$ python -q
>>> import numpy as np
>>> from numpy import linalg as LA
>>> np.set_printoptions(precision=3, suppress=True, linewidth=140, legacy="1.25")
>>> rnd = lambda a: np.round(a, 3) + 0
>>> E = np.load("block10.npy")
>>> E
array([[-1.,  0.,  0.,  0.,  0.],
       [ 0., -1.,  0.,  0., -2.],
       [ 0.,  0., -1., -2.,  0.],
       [ 0.,  0., -2., -1.,  0.],
       [ 0., -2.,  0.,  0., -1.]])
>>> # splits into 3 blocks
>>> x = np.array([1, -3, 0, -1, 0])
>>> rhs = E @ x
>>> c, lr = np.zeros(5), 1 / LA.norm(E, 2) ** 2
>>> for i in range(6):
...     c -= lr * E.T @ (E @ c - rhs)
...     if i % 2 == 0: print(i, round(LA.norm(E @ c - rhs), 3))
... 
0 2.177
2 1.72
4 1.359
>>> rnd(c)
array([ 0.507, -2.26 , -0.247, -0.753, -0.74 ])
>>> rnd(LA.cond(E))
3.0
>>> O = E.astype(float).copy()
>>> for j in range(5):
...     O[:, j] -= O[:, :j] @ (O[:, :j].T @ O[:, j])
...     O[:, j] /= LA.norm(O[:, j])
... 
>>> rnd(O.T @ E)
array([[1.   , 0.   , 0.   , 0.   , 0.   ],
       [0.   , 2.236, 0.   , 0.   , 1.789],
       [0.   , 0.   , 2.236, 1.789, 0.   ],
       [0.   , 0.   , 0.   , 1.342, 0.   ],
       [0.   , 0.   , 0.   , 0.   , 1.342]])
>>> rnd(O.T @ O)
array([[1., 0., 0., 0., 0.],
       [0., 1., 0., 0., 0.],
       [0., 0., 1., 0., 0.],
       [0., 0., 0., 1., 0.],
       [0., 0., 0., 0., 1.]])
>>> rnd(O)
array([[-1.   ,  0.   ,  0.   ,  0.   ,  0.   ],
       [ 0.   , -0.447,  0.   ,  0.   , -0.894],
       [ 0.   ,  0.   , -0.447, -0.894,  0.   ],
       [ 0.   ,  0.   , -0.894,  0.447,  0.   ],
       [ 0.   , -0.894,  0.   ,  0.   ,  0.447]])
>>> rng = np.random.default_rng(151)
>>> labels = rng.permutation(5)
>>> labels
array([4, 0, 3, 1, 2])
>>> A2 = E[labels][:, labels]
>>> rnd(LA.det(A2)), rnd(LA.det(E[labels]))
(-9.0, -9.0)
>>> np.allclose(A2, E)
False
>>> A2
array([[-1.,  0.,  0., -2.,  0.],
       [ 0., -1.,  0.,  0.,  0.],
       [ 0.,  0., -1.,  0., -2.],
       [-2.,  0.,  0., -1.,  0.],
       [ 0.,  0., -2.,  0., -1.]])
>>> r0 = np.array([0, 1, -1])
>>> np.convolve(A2[4], r0)
array([ 0.,  0.,  0., -2.,  2., -1.,  1.])
>>> np.array([np.convolve(row, r0, "same") for row in A2])
array([[-1.,  1.,  0., -2.,  2.],
       [ 0., -1.,  1.,  0.,  0.],
       [ 0.,  0., -1.,  1., -2.],
       [-2.,  2.,  0., -1.,  1.],
       [ 0.,  0., -2.,  2., -1.]])
>>> np.polyval(r0, A2[4])
array([-1., -1., -3., -1., -2.])
>>> np.cross(A2[4, :3], A2[3, :3])
array([0., 4., 0.])
>>> arr = np.load("data.npy")
>>> arr
array([[5, 3, 4, 7],
       [8, 0, 3, 8],
       [1, 2, 0, 3],
       [4, 1, 4, 4],
       [9, 1, 4, 9],
       [0, 0, 0, 0],
       [5, 0, 0, 5],
       [1, 2, 0, 3],
       [4, 2, 3, 6],
       [5, 3, 4, 7],
       [0, 0, 0, 0]])
>>> # row 7 repeats row 2
>>> x = np.array([3, 0, 8, 2])
>>> arr @ np.ones(4)
array([19., 19.,  6., 13., 23.,  0., 10.,  6., 15., 19.,  0.])
>>> LA.norm(arr @ x) <= LA.norm(arr, 2) * LA.norm(x) + 1e-9
True
>>> (arr @ x).argmax()
4
>>> np.sign((arr @ x).round(6))
array([1, 1, 1, 1, 1, 0, 1, 1, 1, 1, 0])
>>> (arr * x).sum(axis=1)
array([61, 64,  9, 52, 77,  0, 25,  9, 48, 61,  0])
>>> Xs = arr - arr.mean(axis=0)
>>> evecs = LA.svd(Xs)[2][:3]
>>> A2 = Xs - Xs @ evecs.T @ evecs
>>> rnd(np.diag(evecs.T @ evecs))
array([0.654, 0.687, 0.979, 0.681])
>>> W2 = np.array([[5, 9, 7, 9, 5, 1], [1, 9, 7, 5, 6, 8]])
>>> A = np.repeat(W2, 33 // 2, axis=0)
>>> A = A + 0.02 * rng.normal(size=A.shape)
>>> rnd(A)
array([[5.025, 8.967, 7.02 , 9.003, 4.996, 1.009],
       [4.966, 9.003, 7.021, 9.023, 4.99 , 1.014],
       [5.016, 8.992, 7.007, 9.009, 5.033, 1.021],
       [4.984, 8.994, 7.019, 9.01 , 5.006, 1.006],
       [4.986, 8.978, 6.996, 9.001, 5.005, 0.98 ],
       [5.014, 8.982, 6.985, 8.985, 4.984, 0.991],
       [5.009, 8.957, 7.005, 8.991, 4.988, 0.988],
       [4.969, 8.965, 6.997, 9.009, 5.005, 0.966],
       [4.949, 8.973, 7.012, 9.008, 5.006, 1.023],
       [5.008, 9.03 , 6.979, 9.003, 4.994, 0.971],
       [5.004, 8.998, 6.97 , 8.985, 4.987, 0.998],
       [5.025, 9.009, 7.011, 8.989, 5.003, 0.988],
       [5.017, 8.974, 6.982, 9.059, 4.989, 1.   ],
       [4.99 , 9.02 , 7.034, 8.956, 5.042, 1.019],
       [5.022, 8.996, 6.99 , 9.023, 4.971, 0.983],
       [4.981, 8.991, 7.01 , 8.979, 5.024, 1.002],
       [1.017, 9.013, 7.018, 5.001, 5.988, 8.003],
       [0.97 , 8.984, 6.98 , 5.022, 5.993, 7.972],
       [0.994, 9.034, 6.996, 4.997, 6.008, 8.029],
       [1.036, 9.002, 7.023, 5.005, 5.982, 8.017],
       [0.973, 9.019, 6.989, 5.026, 5.983, 7.997],
       [1.007, 9.01 , 6.972, 4.983, 5.989, 7.976],
       [0.958, 9.037, 7.013, 4.989, 5.975, 7.998],
       [1.008, 9.008, 6.995, 4.987, 5.987, 7.982],
       [1.044, 8.994, 7.02 , 5.017, 6.003, 8.012],
       [1.005, 8.97 , 7.012, 4.985, 5.964, 7.988],
       [0.985, 8.936, 6.981, 5.011, 5.989, 8.008],
       [0.997, 9.015, 6.973, 4.995, 5.984, 7.976],
       [0.983, 9.012, 7.009, 5.003, 6.018, 7.986],
       [1.   , 8.997, 6.995, 4.967, 5.998, 8.04 ],
       [0.994, 9.024, 7.015, 4.972, 5.992, 7.98 ],
       [1.   , 9.03 , 6.98 , 4.969, 5.998, 7.976]])
>>> C2 = np.cov(A, rowvar=False)
>>> rnd(np.median(A, axis=0))
array([2.996, 8.998, 7.001, 6.991, 5.503, 4.497])
